$ ipython --no-banner

In [1]: import numpy as np

In [2]: from numpy import linalg as LA

In [3]: np.set_printoptions(suppress=True, linewidth=160)

In [4]: def rd(a):
   ...:     return np.round(a, 3) + 0
   ...: 

In [5]: A = np.load("out12.npy")

In [6]: A
Out[6]: 
array([[ 1,  1,  3],
       [ 1,  1,  6],
       [ 4,  3,  7],
       [ 5,  5,  8],
       [ 6,  7,  8],
       [ 7,  9,  8],
       [ 8, 10, 10],
       [ 8, 12, 13],
       [11, 13, 14],
       [11, 15, 17],
       [14, 16, 17],
       [17, 19, 20],
       [20, 20, 21],
       [23, 21, 22],
       [25, 22, 24],
       [28, 25, 24],
       [31, 28, 24],
       [31, 28, 24],
       [31, 30, 24],
       [32, 33, 27],
       [32, 35, 27],
       [35, 36, 29],
       [36, 37, 29],
       [37, 38, 31],
       [39, 38, 32],
       [40, 38, 34]])

In [7]: LA.matrix_rank(A, rtol=0.1)
Out[7]: np.int64(1)

In [8]: np.argsort(-LA.norm(A, axis=0).round(6), kind="stable")[:3]
Out[8]: array([0, 1, 2])

In [9]: round(np.log10(LA.cond(A)))
Out[9]: 1

In [10]: x0 = np.array([-8, 9, -8])

In [11]: rhs = A @ x0

In [12]: c, lr = np.zeros(3), 1 / LA.norm(A, 2) ** 2

In [13]: for i in range(10):
    ...:     c -= lr * A.T @ (A @ c - rhs)
    ...:     if i % 2 == 0: print(i, round(LA.norm(A @ c - rhs), 3))
    ...: 
0 108.637
2 108.211
4 107.788
6 107.369
8 106.952

In [14]: rd(LA.cond(A))
Out[14]: np.float64(29.217)

In [15]: rd(c)
Out[15]: array([-2.188, -2.025, -2.091])

In [16]: X = np.array([[-1.0, 0.0, 0.0], [0.0, 1.0, 0.0], [0.0, 0.0, -1.0]])

In [17]: X
Out[17]: 
array([[-1.,  0.,  0.],
       [ 0.,  1.,  0.],
       [ 0.,  0., -1.]])

In [18]: np.einsum("ii->", X)
Out[18]: np.float64(-1.0)

In [19]: rd(LA.det(X[::-1]))
Out[19]: np.float64(-1.0)

In [20]: rd(LA.det(2 * X)), rd(LA.det(X))
Out[20]: (np.float64(8.0), np.float64(1.0))

In [21]: np.einsum("ij,ji->", X, X)
Out[21]: np.float64(3.0)

In [22]: rd(LA.eigvals(X).sum().real)
Out[22]: np.float64(-1.0)

In [23]: vals, V = LA.eigh(X)

In [24]: x0 = np.array([-6, -4, -9])

In [25]: x0 @ X @ x0
Out[25]: np.float64(-101.0)

In [26]: rd(x0 @ X @ x0 / (x0 @ x0)), vals[0], vals[-1]
Out[26]: (np.float64(-0.759), np.float64(-1.0), np.float64(1.0))

In [27]: V * np.maximum(vals, 0) @ V.T
Out[27]: 
array([[0., 0., 0.],
       [0., 1., 0.],
       [0., 0., 0.]])

In [28]: rd(LA.eigvalsh(X[1:, 1:]))
Out[28]: array([-1.,  1.])

In [29]: np.abs(X).sum(axis=1).max(), np.abs(vals).max()
Out[29]: (np.float64(1.0), np.float64(1.0))
